$ ipython --no-banner

In [1]: import numpy as np

In [2]: np.set_printoptions(precision=2, suppress=True, linewidth=160, floatmode="fixed")

In [3]: ang = np.deg2rad(79)

In [4]: K = np.eye(10)

In [5]: K[np.ix_([6, 0], [6, 0])] = [[np.cos(ang), -np.sin(ang)], [np.sin(ang), np.cos(ang)]]

In [6]: K
Out[6]: 
array([[ 0.19,  0.00,  0.00,  0.00,  0.00,  0.00,  0.98,  0.00,  0.00,  0.00],
       [ 0.00,  1.00,  0.00,  0.00,  0.00,  0.00,  0.00,  0.00,  0.00,  0.00],
       [ 0.00,  0.00,  1.00,  0.00,  0.00,  0.00,  0.00,  0.00,  0.00,  0.00],
       [ 0.00,  0.00,  0.00,  1.00,  0.00,  0.00,  0.00,  0.00,  0.00,  0.00],
       [ 0.00,  0.00,  0.00,  0.00,  1.00,  0.00,  0.00,  0.00,  0.00,  0.00],
       [ 0.00,  0.00,  0.00,  0.00,  0.00,  1.00,  0.00,  0.00,  0.00,  0.00],
       [-0.98,  0.00,  0.00,  0.00,  0.00,  0.00,  0.19,  0.00,  0.00,  0.00],
       [ 0.00,  0.00,  0.00,  0.00,  0.00,  0.00,  0.00,  1.00,  0.00,  0.00],
       [ 0.00,  0.00,  0.00,  0.00,  0.00,  0.00,  0.00,  0.00,  1.00,  0.00],
       [ 0.00,  0.00,  0.00,  0.00,  0.00,  0.00,  0.00,  0.00,  0.00,  1.00]])

In [7]: M2 = K / np.sqrt((K ** 2).mean(axis=1, keepdims=True))

In [8]: np.linalg.matrix_rank(M2) == np.linalg.matrix_rank(K)
Out[8]: np.True_

In [9]: rng = np.random.default_rng(149)

In [10]: M = rng.normal(size=(19, 9))

In [11]: M = 20 * M / np.linalg.norm(M, axis=1, keepdims=True)

In [12]: M
Out[12]: 
array([[ 11.59,  -0.62,  -5.06,   6.99,  -3.26,  -6.93,   7.39,   5.88,   6.55],
       [  6.85,   5.24,   3.29,  -9.21,   6.72,   8.16,   9.48,  -5.32,   0.26],
       [ -9.69,   0.44,  -7.51,   8.28,   4.31, -11.77,   3.89,   1.25,   2.72],
       [ -1.99,  -6.23,  -6.99,   3.94,   7.27,   2.67,  -9.03,   1.67,  12.19],
       [ -3.38,  -4.93,  -0.05,   7.65,  -2.94,  -2.86,   3.48,  -9.66, -13.55],
       [ 13.19,  11.33,   0.67,   5.88,  -1.70,  -6.11,   4.42,  -0.96,  -1.32],
       [ -7.37,  -9.30,  -3.92,   7.14,  10.46,   1.62,  -8.60,  -1.85,  -1.86],
       [  7.12, -10.53,   1.28,  -5.16,  -9.13,   5.00,   7.34,  -5.90,  -3.63],
       [ -2.16,  -1.03,  -1.37,  -3.19,   6.77,  13.88,  -3.72,  -5.19, -10.14],
       [  6.81,   7.51,  -8.43,  -3.10,   5.41,  12.01,   0.16,   5.97,   2.70],
       [ -3.78,   1.27,   2.21,   4.81,  -5.89,   2.09, -13.64, -10.00,  -5.56],
       [  3.02,  -0.23, -10.25,  -1.40,   0.76,   9.76,   1.84,  -0.07,  13.59],
       [ -1.04,   2.32, -10.47,  -1.77,  -3.74,   1.84,  13.30,   8.91,  -2.72],
       [  5.12,  12.09,   2.20,   1.34,  -4.17,  12.45,  -6.64,   2.12,  -0.10],
       [  7.44,   1.45,   7.80,  -0.80,  -4.75, -11.41,  -3.50,   3.93,  10.03],
       [ -2.60,   3.19,  -0.07,  -5.59,  -6.01,  -2.67,  -5.88, -12.25,  11.14],
       [ -8.61,   0.24,   1.45,  -3.29,  -0.29, -11.50,   3.00,   4.07,  12.45],
       [  2.42,  16.57,   1.93,  -3.43,   4.86,   0.36,   0.87,  -3.04,  -8.39],
       [-11.40,   4.35,   2.01,   2.86,   4.61,  -7.12,  -2.04,   8.80,  -9.24]])

In [13]: Uu, s, Vt = np.linalg.svd(M, full_matrices=False)

In [14]: s / s[0]
Out[14]: array([1.00, 0.97, 0.85, 0.77, 0.72, 0.56, 0.47, 0.42, 0.16])

In [15]: np.round(Uu.T @ M @ Vt.T, 2) + 0
Out[15]: 
array([[41.03,  0.00,  0.00,  0.00,  0.00,  0.00,  0.00,  0.00,  0.00],
       [ 0.00, 39.74,  0.00,  0.00,  0.00,  0.00,  0.00,  0.00,  0.00],
       [ 0.00,  0.00, 34.90,  0.00,  0.00,  0.00,  0.00,  0.00,  0.00],
       [ 0.00,  0.00,  0.00, 31.78,  0.00,  0.00,  0.00,  0.00,  0.00],
       [ 0.00,  0.00,  0.00,  0.00, 29.57,  0.00,  0.00,  0.00,  0.00],
       [ 0.00,  0.00,  0.00,  0.00,  0.00, 23.00,  0.00,  0.00,  0.00],
       [ 0.00,  0.00,  0.00,  0.00,  0.00,  0.00, 19.09,  0.00,  0.00],
       [ 0.00,  0.00,  0.00,  0.00,  0.00,  0.00,  0.00, 17.32,  0.00],
       [ 0.00,  0.00,  0.00,  0.00,  0.00,  0.00,  0.00,  0.00,  6.42]])

In [16]: np.allclose(Uu * s @ Vt, M)
Out[16]: True

In [17]: mat = np.loadtxt("arr.csv", delimiter=",")

In [18]: mat
Out[18]: 
array([[0.00, 0.00, 0.00, 0.00, 0.00, 0.00, 0.00, 0.00, 1.00],
       [0.00, 2.00, 0.00, 0.00, 0.00, 0.00, 0.00, 0.00, 0.00],
       [0.00, 0.00, 0.00, 0.00, 0.00, 0.00, 1.00, 0.00, 0.00],
       [3.00, 0.00, 0.00, 0.00, 0.00, 0.00, 0.00, 0.00, 0.00],
       [0.00, 0.00, 0.00, 0.00, 0.00, 3.00, 0.00, 0.00, 0.00],
       [0.00, 0.00, 3.00, 0.00, 0.00, 0.00, 0.00, 0.00, 0.00],
       [0.00, 0.00, 0.00, 0.00, 0.00, 0.00, 0.00, 3.00, 0.00],
       [0.00, 0.00, 0.00, 0.00, 3.00, 0.00, 0.00, 0.00, 0.00],
       [0.00, 0.00, 0.00, 2.00, 0.00, 0.00, 0.00, 0.00, 0.00]])

In [19]: # 3 blocks once reordered

In [20]: vec = np.array([-1, 3, 0, -1, -1, 3, -3, -2, 3])

In [21]: h = np.maximum(mat @ vec, 0)

In [22]: mat * (h > 1e-9)[:, None]
Out[22]: 
array([[0.00, 0.00, 0.00, 0.00, 0.00, 0.00, 0.00, 0.00, 1.00],
       [0.00, 2.00, 0.00, 0.00, 0.00, 0.00, 0.00, 0.00, 0.00],
       [0.00, 0.00, 0.00, 0.00, 0.00, 0.00, 0.00, 0.00, 0.00],
       [0.00, 0.00, 0.00, 0.00, 0.00, 0.00, 0.00, 0.00, 0.00],
       [0.00, 0.00, 0.00, 0.00, 0.00, 3.00, 0.00, 0.00, 0.00],
       [0.00, 0.00, 0.00, 0.00, 0.00, 0.00, 0.00, 0.00, 0.00],
       [0.00, 0.00, 0.00, 0.00, 0.00, 0.00, 0.00, 0.00, 0.00],
       [0.00, 0.00, 0.00, 0.00, 0.00, 0.00, 0.00, 0.00, 0.00],
       [0.00, 0.00, 0.00, 0.00, 0.00, 0.00, 0.00, 0.00, 0.00]])

In [23]: h
Out[23]: array([3.00, 6.00, 0.00, 0.00, 9.00, 0.00, 0.00, 0.00, 0.00])

In [24]: np.tanh(mat @ vec)
Out[24]: array([ 1.00,  1.00, -1.00, -1.00,  1.00,  0.00, -1.00, -1.00, -0.96])

In [25]: mat.T @ h
Out[25]: array([ 0.00, 12.00,  0.00,  0.00,  0.00, 27.00,  0.00,  0.00,  3.00])

In [26]: K.ravel(order="F")
Out[26]: 
array([ 0.19,  0.00,  0.00,  0.00,  0.00,  0.00, -0.98,  0.00,  0.00,  0.00,  0.00,  1.00,  0.00,  0.00,  0.00,  0.00,  0.00,  0.00,  0.00,  0.00,  0.00,
        0.00,  1.00,  0.00,  0.00,  0.00,  0.00,  0.00,  0.00,  0.00,  0.00,  0.00,  0.00,  1.00,  0.00,  0.00,  0.00,  0.00,  0.00,  0.00,  0.00,  0.00,
        0.00,  0.00,  1.00,  0.00,  0.00,  0.00,  0.00,  0.00,  0.00,  0.00,  0.00,  0.00,  0.00,  1.00,  0.00,  0.00,  0.00,  0.00,  0.98,  0.00,  0.00,
        0.00,  0.00,  0.00,  0.19,  0.00,  0.00,  0.00,  0.00,  0.00,  0.00,  0.00,  0.00,  0.00,  0.00,  1.00,  0.00,  0.00,  0.00,  0.00,  0.00,  0.00,
        0.00,  0.00,  0.00,  0.00,  1.00,  0.00,  0.00,  0.00,  0.00,  0.00,  0.00,  0.00,  0.00,  0.00,  0.00,  1.00])

In [27]: K.reshape(2, -1)
Out[27]: 
array([[ 0.19,  0.00,  0.00,  0.00,  0.00,  0.00,  0.98,  0.00,  0.00,  0.00,  0.00,  1.00,  0.00,  0.00,  0.00,  0.00,  0.00,  0.00,  0.00,  0.00,  0.00,
         0.00,  1.00,  0.00,  0.00,  0.00,  0.00,  0.00,  0.00,  0.00,  0.00,  0.00,  0.00,  1.00,  0.00,  0.00,  0.00,  0.00,  0.00,  0.00,  0.00,  0.00,
         0.00,  0.00,  1.00,  0.00,  0.00,  0.00,  0.00,  0.00],
       [ 0.00,  0.00,  0.00,  0.00,  0.00,  1.00,  0.00,  0.00,  0.00,  0.00, -0.98,  0.00,  0.00,  0.00,  0.00,  0.00,  0.19,  0.00,  0.00,  0.00,  0.00,
         0.00,  0.00,  0.00,  0.00,  0.00,  0.00,  1.00,  0.00,  0.00,  0.00,  0.00,  0.00,  0.00,  0.00,  0.00,  0.00,  0.00,  1.00,  0.00,  0.00,  0.00,
         0.00,  0.00,  0.00,  0.00,  0.00,  0.00,  0.00,  1.00]])

In [28]: t3 = K.reshape(10, 2, -1)

In [29]: t3.transpose(1, 0, 2)
Out[29]: 
array([[[ 0.19,  0.00,  0.00,  0.00,  0.00],
        [ 0.00,  1.00,  0.00,  0.00,  0.00],
        [ 0.00,  0.00,  1.00,  0.00,  0.00],
        [ 0.00,  0.00,  0.00,  1.00,  0.00],
        [ 0.00,  0.00,  0.00,  0.00,  1.00],
        [ 0.00,  0.00,  0.00,  0.00,  0.00],
        [-0.98,  0.00,  0.00,  0.00,  0.00],
        [ 0.00,  0.00,  0.00,  0.00,  0.00],
        [ 0.00,  0.00,  0.00,  0.00,  0.00],
        [ 0.00,  0.00,  0.00,  0.00,  0.00]],

       [[ 0.00,  0.98,  0.00,  0.00,  0.00],
        [ 0.00,  0.00,  0.00,  0.00,  0.00],
        [ 0.00,  0.00,  0.00,  0.00,  0.00],
        [ 0.00,  0.00,  0.00,  0.00,  0.00],
        [ 0.00,  0.00,  0.00,  0.00,  0.00],
        [ 1.00,  0.00,  0.00,  0.00,  0.00],
        [ 0.00,  0.19,  0.00,  0.00,  0.00],
        [ 0.00,  0.00,  1.00,  0.00,  0.00],
        [ 0.00,  0.00,  0.00,  1.00,  0.00],
        [ 0.00,  0.00,  0.00,  0.00,  1.00]]])

In [30]: np.einsum("ihd,ihd->ih", t3, t3)
Out[30]: 
array([[0.04, 0.96],
       [1.00, 0.00],
       [1.00, 0.00],
       [1.00, 0.00],
       [1.00, 0.00],
       [0.00, 1.00],
       [0.96, 0.04],
       [0.00, 1.00],
       [0.00, 1.00],
       [0.00, 1.00]])

In [31]: t3.shape
Out[31]: (10, 2, 5)

In [32]: np.flatnonzero(np.linalg.matrix_power((mat != 0) + (mat.T != 0) + np.eye(9), 9)[0])
Out[32]: array([0, 3, 8])

In [33]: (mat != 0).astype(int)
Out[33]: 
array([[0, 0, 0, 0, 0, 0, 0, 0, 1],
       [0, 1, 0, 0, 0, 0, 0, 0, 0],
       [0, 0, 0, 0, 0, 0, 1, 0, 0],
       [1, 0, 0, 0, 0, 0, 0, 0, 0],
       [0, 0, 0, 0, 0, 1, 0, 0, 0],
       [0, 0, 1, 0, 0, 0, 0, 0, 0],
       [0, 0, 0, 0, 0, 0, 0, 1, 0],
       [0, 0, 0, 0, 1, 0, 0, 0, 0],
       [0, 0, 0, 1, 0, 0, 0, 0, 0]])

In [34]: (np.linalg.matrix_power((mat != 0) + (mat.T != 0) + np.eye(9), 9) > 0).astype(int)
Out[34]: 
array([[1, 0, 0, 1, 0, 0, 0, 0, 1],
       [0, 1, 0, 0, 0, 0, 0, 0, 0],
       [0, 0, 1, 0, 1, 1, 1, 1, 0],
       [1, 0, 0, 1, 0, 0, 0, 0, 1],
       [0, 0, 1, 0, 1, 1, 1, 1, 0],
       [0, 0, 1, 0, 1, 1, 1, 1, 0],
       [0, 0, 1, 0, 1, 1, 1, 1, 0],
       [0, 0, 1, 0, 1, 1, 1, 1, 0],
       [1, 0, 0, 1, 0, 0, 0, 0, 1]])

In [35]: np.sort(np.linalg.eigvals(mat).real)
Out[35]: array([-1.95, -1.95, -0.91, -0.91,  0.74,  0.74,  1.82,  2.00,  2.41])

In [36]: W0 = np.loadtxt("mat.csv", delimiter=",")

In [37]: W0
Out[37]: 
array([[ 0.07,  0.17,  0.07,  0.12, -0.12, -0.07],
       [ 0.17,  0.39,  0.17,  0.28, -0.28, -0.17],
       [ 0.07,  0.17,  0.07,  0.12, -0.12, -0.07],
       [ 0.12,  0.28,  0.12,  0.20, -0.20, -0.12],
       [-0.12, -0.28, -0.12, -0.20,  0.20,  0.12],
       [-0.07, -0.17, -0.07, -0.12,  0.12,  0.07]])

In [38]: # rows and columns are dependent

In [39]: ev, evecs = np.linalg.eigh(W0)

In [40]: (ev > 1e-8).sum(), (ev < -1e-8).sum()
Out[40]: (np.int64(1), np.int64(0))

In [41]: np.round(evecs.T @ evecs, 2) + 0
Out[41]: 
array([[1.00, 0.00, 0.00, 0.00, 0.00, 0.00],
       [0.00, 1.00, 0.00, 0.00, 0.00, 0.00],
       [0.00, 0.00, 1.00, 0.00, 0.00, 0.00],
       [0.00, 0.00, 0.00, 1.00, 0.00, 0.00],
       [0.00, 0.00, 0.00, 0.00, 1.00, 0.00],
       [0.00, 0.00, 0.00, 0.00, 0.00, 1.00]])

In [42]: np.linalg.eigvalsh(W0 + 4 * np.eye(6))
Out[42]: array([4.00, 4.00, 4.00, 4.00, 4.00, 5.00])

In [43]: np.round(np.linalg.svd(W0, compute_uv=False), 2) + 0
Out[43]: array([1.00, 0.00, 0.00, 0.00, 0.00, 0.00])

In [44]: np.round(evecs.T @ W0 @ evecs, 2) + 0
Out[44]: 
array([[0.00, 0.00, 0.00, 0.00, 0.00, 0.00],
       [0.00, 0.00, 0.00, 0.00, 0.00, 0.00],
       [0.00, 0.00, 0.00, 0.00, 0.00, 0.00],
       [0.00, 0.00, 0.00, 0.00, 0.00, 0.00],
       [0.00, 0.00, 0.00, 0.00, 0.00, 0.00],
       [0.00, 0.00, 0.00, 0.00, 0.00, 1.00]])

In [45]: np.abs(evecs[:, -1]).round(6).argmax()
Out[45]: np.int64(1)
